% python3 -q
>>> import numpy as np
>>> np.set_printoptions(precision=3, suppress=True, linewidth=120, legacy="1.25")
>>> rd = lambda a: np.round(a, 3) + 0
>>> u = np.array([-4, 2, 1, 4, -3, -4])
>>> v = np.array([0, 1, 1])
>>> M = np.outer(u, v)
>>> M
array([[ 0, -4, -4],
       [ 0,  2,  2],
       [ 0,  1,  1],
       [ 0,  4,  4],
       [ 0, -3, -3],
       [ 0, -4, -4]])
>>> W = np.array([[-6, 2, 6], [-7, -6, 9], [3, -1, 7]])
>>> beta = np.array([-3, 0, 3])
>>> H = np.maximum(M @ W + beta, 0)
>>> (H > 0).astype(int)
array([[1, 1, 0],
       [0, 0, 1],
       [0, 0, 1],
       [0, 0, 1],
       [1, 1, 0],
       [1, 1, 0]])
>>> H
array([[13, 28,  0],
       [ 0,  0, 35],
       [ 0,  0, 19],
       [ 0,  0, 67],
       [ 9, 21,  0],
       [13, 28,  0]])
>>> np.linalg.matrix_rank(H)
3
>>> cent = np.array([[-6, -7, 2], [-3, 1, -5], [-1, -2, -5]])
>>> (H @ cent).round(6).argmax(axis=1)
array([1, 0, 0, 0, 1, 1])
>>> W @ cent
array([[ 24,  32, -52],
       [ 51,  25, -29],
       [-22, -36, -24]])
>>> Uu, sigma, Vt = np.linalg.svd(H)
>>> np.argmax(sigma[:-1] / (sigma[1:] + 1e-6)) + 1
2
>>> rd(sigma)
array([77.942, 49.271,  0.603])
>>> out = Uu[:, :2] @ np.diag(sigma[:2]) @ Vt[:2]
>>> np.linalg.matrix_rank(out)
2
>>> rd(np.abs(H - out).max())
0.486
>>> np.linalg.matrix_rank(H, rtol=0.05)
2
>>> rd(out)
array([[12.82 , 28.082,  0.   ],
       [ 0.   ,  0.   , 35.   ],
       [ 0.   ,  0.   , 19.   ],
       [ 0.   ,  0.   , 67.   ],
       [ 9.486, 20.778,  0.   ],
       [12.82 , 28.082,  0.   ]])
>>> rd(np.linalg.norm(H - out, 2)), rd(sigma[2])
(0.603, 0.603)
>>> np.linalg.matrix_rank(M, rtol=0.1)
1
>>> np.linalg.cond(M) > 100
True
>>> np.argsort(-np.linalg.norm(M, axis=0).round(6), kind="stable")[:3]
array([1, 2, 0])
>>> mat = np.loadtxt("sample10.csv", delimiter=",")
>>> mat
array([[-0.126,  0.011,  0.073, -0.068, -0.19 , -0.108],
       [ 3.321,  0.048,  0.808,  3.374,  4.263,  4.344],
       [ 4.044, -0.019,  1.079,  4.157,  5.19 ,  5.234],
       [ 3.37 , -0.012,  0.938,  3.43 ,  4.231,  4.252],
       [-7.553,  0.021, -1.95 , -7.516, -9.672, -9.571],
       [-0.457,  0.004, -0.099, -0.397, -0.534, -0.552],
       [-1.417, -0.047, -0.335, -1.427, -1.703, -1.708],
       [-2.21 ,  0.001, -0.652, -2.254, -2.813, -2.72 ],
       [-0.698, -0.019, -0.158, -0.774, -0.837, -0.979],
       [ 3.697,  0.057,  0.861,  3.624,  4.563,  4.537],
       [-5.528, -0.007, -1.351, -5.491, -6.899, -6.902],
       [ 5.654,  0.011,  1.416,  5.705,  7.104,  6.989],
       [-1.389,  0.105, -0.354, -1.371, -1.763, -1.636],
       [ 8.47 ,  0.027,  2.061,  8.392, 10.547, 10.61 ]])
>>> def softmax(z):
...     e = np.exp(z - z.max(axis=-1, keepdims=True))
...     return e / e.sum(axis=-1, keepdims=True)
... 
>>> rd(softmax(10 * mat[8]))
array([0.001, 0.799, 0.199, 0.   , 0.   , 0.   ])
>>> rd(softmax(mat[8] + 5))
array([0.138, 0.272, 0.237, 0.128, 0.12 , 0.104])
>>> rd(softmax(mat[8]))
array([0.138, 0.272, 0.237, 0.128, 0.12 , 0.104])
>>> rd(softmax(mat).sum(axis=1))
array([1., 1., 1., 1., 1., 1., 1., 1., 1., 1., 1., 1., 1., 1.])
>>> scores = mat @ mat.T / np.sqrt(6)
>>> softmax(scores).round(6).argmax(axis=1)
array([ 4, 13, 13, 13,  4,  4,  4,  4,  4, 13,  4, 13,  4, 13])
